% ipython --no-banner

In [1]: import numpy as np

In [2]: np.set_printoptions(suppress=True, linewidth=200)

In [3]: tidy = lambda a: np.round(a, 2) + 0

In [4]: E = np.load("w.npy")

In [5]: tidy(E)
Out[5]: 
array([[-2.37, -0.77, -0.9 , -1.04,  0.95],
       [-2.38, -0.76, -0.9 , -1.01,  0.96],
       [ 2.54,  0.34,  0.65, -0.2 , -1.4 ],
       [ 2.53,  0.32,  0.64, -0.25, -1.42],
       [ 1.63,  1.04,  0.95,  2.08, -0.25],
       [ 0.08,  1.  ,  0.66,  2.65,  0.73],
       [ 0.99,  1.08,  0.86,  2.47,  0.2 ],
       [ 0.58,  1.06,  0.78,  2.59,  0.46],
       [-2.53, -0.29, -0.62,  0.32,  1.43],
       [-2.54, -0.33, -0.64,  0.24,  1.41],
       [ 0.47,  1.05,  0.76,  2.62,  0.52],
       [ 1.05, -0.72, -0.28, -2.39, -1.26],
       [-2.29, -0.83, -0.93, -1.22,  0.85],
       [-1.92,  0.32, -0.12,  1.7 ,  1.52]])

In [6]: # rows and columns are dependent

In [7]: W = np.array([[0, 0], [0, 0], [-1, 0], [0, 2], [-1, -2]])

In [8]: b = np.array([-3, 2])

In [9]: H = np.maximum(E @ W + b, 0)

In [10]: np.linalg.matrix_rank(H)
Out[10]: np.int64(1)

In [11]: (H > 0).astype(int)
Out[11]: 
array([[0, 0],
       [0, 0],
       [0, 1],
       [0, 1],
       [0, 1],
       [0, 1],
       [0, 1],
       [0, 1],
       [0, 0],
       [0, 0],
       [0, 1],
       [0, 0],
       [0, 0],
       [0, 1]])

In [12]: tidy((H > 0).mean(axis=0))
Out[12]: array([0.  , 0.57])

In [13]: W2 = np.array([[1, 1, 2], [2, 1, 1]])

In [14]: W @ W2
Out[14]: 
array([[ 0,  0,  0],
       [ 0,  0,  0],
       [-1, -1, -2],
       [ 4,  2,  2],
       [-5, -3, -4]])

In [15]: (H @ W2).round(6).argmax(axis=1)
Out[15]: array([0, 0, 0, 0, 0, 0, 0, 0, 0, 0, 0, 0, 0, 0])

In [16]: U, sig, vt = np.linalg.svd(E)

In [17]: np.argmax(sig[:-1] / (sig[1:] + 1e-6)) + 1
Out[17]: np.int64(2)

In [18]: tidy(sig)
Out[18]: array([8.66, 7.14, 0.  , 0.  , 0.  ])

In [19]: B = U[:, :2] @ np.diag(sig[:2]) @ vt[:2]

In [20]: np.linalg.matrix_rank(E, rtol=0.05)
Out[20]: np.int64(2)

In [21]: tidy(np.linalg.norm(E - B) / np.linalg.norm(E))
Out[21]: np.float64(0.0)

In [22]: tidy(B)
Out[22]: 
array([[-2.37, -0.77, -0.9 , -1.04,  0.95],
       [-2.38, -0.76, -0.9 , -1.01,  0.96],
       [ 2.54,  0.34,  0.65, -0.2 , -1.4 ],
       [ 2.53,  0.32,  0.64, -0.25, -1.42],
       [ 1.63,  1.04,  0.95,  2.08, -0.25],
       [ 0.08,  1.  ,  0.66,  2.65,  0.73],
       [ 0.99,  1.08,  0.86,  2.47,  0.2 ],
       [ 0.58,  1.06,  0.78,  2.59,  0.46],
       [-2.53, -0.29, -0.62,  0.32,  1.43],
       [-2.54, -0.33, -0.64,  0.24,  1.41],
       [ 0.47,  1.05,  0.76,  2.62,  0.52],
       [ 1.05, -0.72, -0.28, -2.39, -1.26],
       [-2.29, -0.83, -0.93, -1.22,  0.85],
       [-1.92,  0.32, -0.12,  1.7 ,  1.52]])

In [23]: tidy(np.linalg.norm(E - B, 2)), tidy(sig[2])
Out[23]: (np.float64(0.0), np.float64(0.0))

In [24]: mat = np.array([[0, -2, 5, -3, -1, 1, 0, 0],
    ...:     [0, 0, -1, -3, -2, -2, 1, -1],
    ...:     [0, 0, 0, 4, 2, -5, 5, 3],
    ...:     [0, 0, 0, 0, 3, 3, -3, 3],
    ...:     [0, 0, 0, 0, 0, 0, 5, -1],
    ...:     [0, 0, 0, 0, 0, 0, 1, 3],
    ...:     [0, 0, 0, 0, 0, 0, 0, 0],
    ...:     [0, 0, 0, 0, 0, 0, 0, 0]])

In [25]: gram = np.cov(E, rowvar=False)

In [26]: np.argsort(-E.std(axis=0).round(6), kind="stable")
Out[26]: array([0, 3, 4, 1, 2])

In [27]: np.argwhere(np.triu(np.abs(np.corrcoef(E.T)) > 0.8, 1))
Out[27]: 
array([[0, 2],
       [0, 4],
       [1, 2],
       [1, 3]])

In [28]: tidy(gram)
Out[28]: 
array([[ 3.84,  0.93,  1.26,  0.82, -1.79],
       [ 0.93,  0.61,  0.55,  1.22, -0.13],
       [ 1.26,  0.55,  0.57,  0.93, -0.39],
       [ 0.82,  1.22,  0.93,  2.94,  0.43],
       [-1.79, -0.13, -0.39,  0.43,  1.08]])

In [29]: tidy(np.median(E, axis=0))
Out[29]: array([0.28, 0.32, 0.26, 0.28, 0.63])
